$ python -q
>>> import numpy as np
>>> import numpy.linalg as la
>>> np.set_printoptions(precision=1, suppress=True, linewidth=200)
>>> K = np.array([[0.1, 0.4, -1.6],
...     [-0.2, 1.8, 0.7],
...     [-1.2, 1.5, 1.2],
...     [1.2, -1.4, -1.5],
...     [0.6, 0.1, 1.0],
...     [-1.8, -1.1, -0.4],
...     [0.0, 0.3, -1.0],
...     [-0.9, 0.1, -0.5],
...     [1.4, -0.3, -1.1],
...     [-0.2, -0.4, -0.2],
...     [0.4, 0.9, -0.5],
...     [0.4, 0.8, -0.2],
...     [1.6, 0.6, 1.6],
...     [-1.6, -1.0, -0.7],
...     [-0.5, 0.5, 0.2],
...     [0.2, 0.6, 1.4],
...     [-1.0, -0.2, 1.6],
...     [0.7, 0.0, 0.1],
...     [1.2, 0.9, -0.9],
...     [-0.1, -0.7, -1.2],
...     [-2.0, -0.5, -0.6],
...     [-1.4, 0.3, 1.1]])
>>> rng = np.random.default_rng(704)
>>> K[:, 0] = 2 * K[:, 1] + 0.1 * rng.normal(size=22)
>>> K
array([[ 0.8,  0.4, -1.6],
       [ 3.5,  1.8,  0.7],
       [ 3. ,  1.5,  1.2],
       [-2.6, -1.4, -1.5],
       [ 0.2,  0.1,  1. ],
       [-2.1, -1.1, -0.4],
       [ 0.6,  0.3, -1. ],
       [ 0.4,  0.1, -0.5],
       [-0.7, -0.3, -1.1],
       [-0.7, -0.4, -0.2],
       [ 1.7,  0.9, -0.5],
       [ 1.7,  0.8, -0.2],
       [ 1.2,  0.6,  1.6],
       [-2.2, -1. , -0.7],
       [ 1.1,  0.5,  0.2],
       [ 1. ,  0.6,  1.4],
       [-0.5, -0.2,  1.6],
       [ 0.1,  0. ,  0.1],
       [ 1.7,  0.9, -0.9],
       [-1.5, -0.7, -1.2],
       [-1. , -0.5, -0.6],
       [ 0.7,  0.3,  1.1]])
>>> Uu, s, Vt = la.svd(K)
>>> s
array([8.7, 4.1, 0.2])
>>> M2 = Uu[:, :2] @ np.diag(s[:2]) @ Vt[:2]
>>> la.matrix_rank(M2)
np.int64(2)
>>> round(float(np.abs(K - M2).max()), 1)
0.1
>>> print(np.round(la.norm(K - M2) / la.norm(K), 1))
0.0
>>> print(np.round(la.norm(K - M2, 2), 1), np.round(s[2], 1))
0.2 0.2
>>> cen = K - K.mean(axis=0)
>>> Uu, s, Vt = la.svd(cen, full_matrices=False)
>>> np.searchsorted(np.cumsum(s ** 2) / (s ** 2).sum(), 0.9) + 1
np.int64(2)
>>> np.round(cen.mean(axis=0), 1) + 0
array([0., 0., 0.])
>>> la.matrix_rank(cen)
np.int64(3)
>>> np.abs(Vt[0]).argmax()
np.int64(0)
>>> np.abs(Uu[:, 0]).argmax()
np.int64(1)
>>> print(np.round(s ** 2 / (s ** 2).sum(), 1) + 0)
[0.8 0.2 0. ]
>>> np.round(np.abs(Vt[-1]), 1) + 0
array([0.5, 0.9, 0. ])
>>> w1 = np.array([[-2, 1, -1, 2, -1], [2, -1, 2, 2, -1], [0, -1, 1, -1, 2]])
>>> b = np.array([2, -4, 5, -4, 0])
>>> act = np.maximum(K @ w1 + b, 0)
>>> la.matrix_rank(act)
np.int64(4)
>>> Z = np.array([[5, 1, 9], [4, 4, 4], [1, 0, 9], [8, 8, 1], [1, 1, 7]])
>>> print((act @ Z).round(6).argmax(axis=1))
[2 2 2 2 2 2 2 2 2 2 2 2 2 2 2 2 2 2 2 2 2 2]
>>> z = K[:, 2] > np.median(K[:, 2])
>>> f = K[z].mean(axis=0) - K[~z].mean(axis=0)
>>> ((K - K.mean(axis=0)) @ f > 0).astype(int)
array([0, 1, 1, 0, 1, 0, 0, 0, 0, 0, 1, 1, 1, 0, 1, 1, 1, 0, 1, 0, 0, 1])
>>> M2 = np.c_[K[:, :1] @ np.array([[1]]), np.array([0, -1, -3, -3, 2, -3, 2, -2, -1, -1, 1, -2, -1, 3, 2, 1, 0, 3, 0, -1, 3, -3])]
>>> print(M2)
[[ 0.8  0. ]
 [ 3.5 -1. ]
 [ 3.  -3. ]
 [-2.6 -3. ]
 [ 0.2  2. ]
 [-2.1 -3. ]
 [ 0.6  2. ]
 [ 0.4 -2. ]
 [-0.7 -1. ]
 [-0.7 -1. ]
 [ 1.7  1. ]
 [ 1.7 -2. ]
 [ 1.2 -1. ]
 [-2.2  3. ]
 [ 1.1  2. ]
 [ 1.   1. ]
 [-0.5  0. ]
 [ 0.1  3. ]
 [ 1.7  0. ]
 [-1.5 -1. ]
 [-1.   3. ]
 [ 0.7 -3. ]]
>>> np.round(la.lstsq(K, M2[:, 0])[0], 1) + 0
array([1., 0., 0.])
>>> la.matrix_rank(M2)
np.int64(2)
>>> M2 = np.array([[3, 2, -2], [-1, -1, -3], [3, 1, 3]])
>>> Z = np.array([[-4]])
>>> M = np.block([[M2, np.zeros((3, 1))], [np.zeros((1, 3)), Z]])
>>> M
array([[ 3.,  2., -2.,  0.],
       [-1., -1., -3.,  0.],
       [ 3.,  1.,  3.,  0.],
       [ 0.,  0.,  0., -4.]])
>>> C2 = M.T @ M
>>> (M @ M.T).shape
(4, 4)
>>> np.allclose(C2, C2.T)
True
>>> la.eigvalsh(C2)[::-1]
array([29.6, 16.9, 16. ,  0.5])
>>> la.svd(M, compute_uv=False) ** 2
array([29.6, 16.9, 16. ,  0.5])
>>> np.trace(C2), (M ** 2).sum()
(np.float64(63.0), np.float64(63.0))
